$ python -q
>>> import numpy as np
>>> from numpy import linalg as LA
>>> np.set_printoptions(precision=2, suppress=True, linewidth=100, legacy="1.25")
>>> def tidy(a):
...     return np.round(a, 2) + 0
... 
>>> mat = np.loadtxt("test2.csv", delimiter=",")
>>> mat
array([[-1., -1.,  1.,  1.,  2.,  1.,  2.,  0.,  3.,  2.,  2.,  0.,  3., -1., -3., -3.],
       [ 0.,  0., -1.,  3.,  3.,  3., -2.,  0.,  2., -2., -1., -2.,  0.,  0.,  1., -2.],
       [ 0.,  0., -1.,  1.,  0., -2.,  1., -2., -2., -1.,  1., -2.,  1., -1.,  0.,  1.],
       [ 0.,  0.,  0.,  0.,  3., -1.,  0.,  2.,  2., -1.,  3.,  0., -3., -1., -2.,  0.],
       [ 0.,  0.,  0.,  0., -3.,  1., -3.,  3.,  2., -1.,  2., -2., -2., -3.,  0., -2.],
       [ 0.,  0.,  0.,  0.,  0., -3., -1.,  3., -1.,  2., -3.,  0.,  1., -2.,  3.,  3.],
       [ 0.,  0.,  0.,  0.,  0.,  0., -2., -1., -3.,  0., -1.,  3.,  3., -1.,  1., -3.],
       [ 0.,  0.,  0.,  0.,  0.,  0.,  0.,  3., -2., -3.,  0., -3., -3., -3.,  0., -1.],
       [ 0.,  0.,  0.,  0.,  0.,  0.,  0.,  0.,  2., -1., -1.,  1.,  1.,  3., -3., -2.],
       [ 0.,  0.,  0.,  0.,  0.,  0.,  0.,  0.,  0.,  1.,  3., -3., -3.,  0., -3.,  1.],
       [ 0.,  0.,  0.,  0.,  0.,  0.,  0.,  0.,  0.,  0.,  0.,  0., -2., -1., -2., -2.],
       [ 0.,  0.,  0.,  0.,  0.,  0.,  0.,  0.,  0.,  0.,  0., -1.,  2., -1.,  3.,  0.],
       [ 0.,  0.,  0.,  0.,  0.,  0.,  0.,  0.,  0.,  0.,  0.,  0., -3.,  1., -2., -2.],
       [ 0.,  0.,  0.,  0.,  0.,  0.,  0.,  0.,  0.,  0.,  0.,  0.,  0.,  3.,  3.,  0.],
       [ 0.,  0.,  0.,  0.,  0.,  0.,  0.,  0.,  0.,  0.,  0.,  0.,  0.,  0.,  1.,  1.],
       [ 0.,  0.,  0.,  0.,  0.,  0.,  0.,  0.,  0.,  0.,  0.,  0.,  0.,  0.,  0.,  0.]])
>>> # column 1 repeats column 0
>>> B = np.array([[-7, -6, 3],
...     [-7, -6, -4],
...     [9, 2, -4],
...     [6, 7, -2],
...     [-2, 3, -4],
...     [4, 0, 1],
...     [-3, 6, -6],
...     [-4, -4, 1],
...     [-2, 4, 0],
...     [-7, 8, 0],
...     [-1, 9, -3],
...     [-8, 8, 8],
...     [1, 7, -5],
...     [9, 8, 8],
...     [-2, 3, -6],
...     [-2, 8, 6]])
>>> np.einsum("ik,kj->ij", mat, B)
array([[   7.,   65.,  -53.],
       [  50.,  -30.,  -30.],
       [  10.,    3.,  -34.],
       [ -26.,   -7.,   -1.],
       [  -1.,  -91.,  -14.],
       [ -59.,   -9.,   -6.],
       [  -9.,  -13.,   -9.],
       [   9., -121.,  -36.],
       [  34.,    5.,   36.],
       [  15.,  -11.,    6.],
       [  -3.,  -44.,    2.],
       [  -5.,    7.,  -44.],
       [  14.,  -35.,   23.],
       [  21.,   33.,    6.],
       [  -4.,   11.,    0.],
       [   0.,    0.,    0.]])
>>> LA.matrix_rank(np.vstack([mat, B.T]))
16
>>> np.einsum("ij->j", mat)
array([ -1.,  -1.,  -1.,   5.,   5.,  -1.,  -5.,   8.,   3.,  -4.,   5.,  -9.,  -5.,  -7.,  -3.,
       -11.])
>>> LA.matrix_rank(mat @ B)
3
>>> mat @ B
array([[   7.,   65.,  -53.],
       [  50.,  -30.,  -30.],
       [  10.,    3.,  -34.],
       [ -26.,   -7.,   -1.],
       [  -1.,  -91.,  -14.],
       [ -59.,   -9.,   -6.],
       [  -9.,  -13.,   -9.],
       [   9., -121.,  -36.],
       [  34.,    5.,   36.],
       [  15.,  -11.,    6.],
       [  -3.,  -44.,    2.],
       [  -5.,    7.,  -44.],
       [  14.,  -35.,   23.],
       [  21.,   33.,    6.],
       [  -4.,   11.,    0.],
       [   0.,    0.,    0.]])
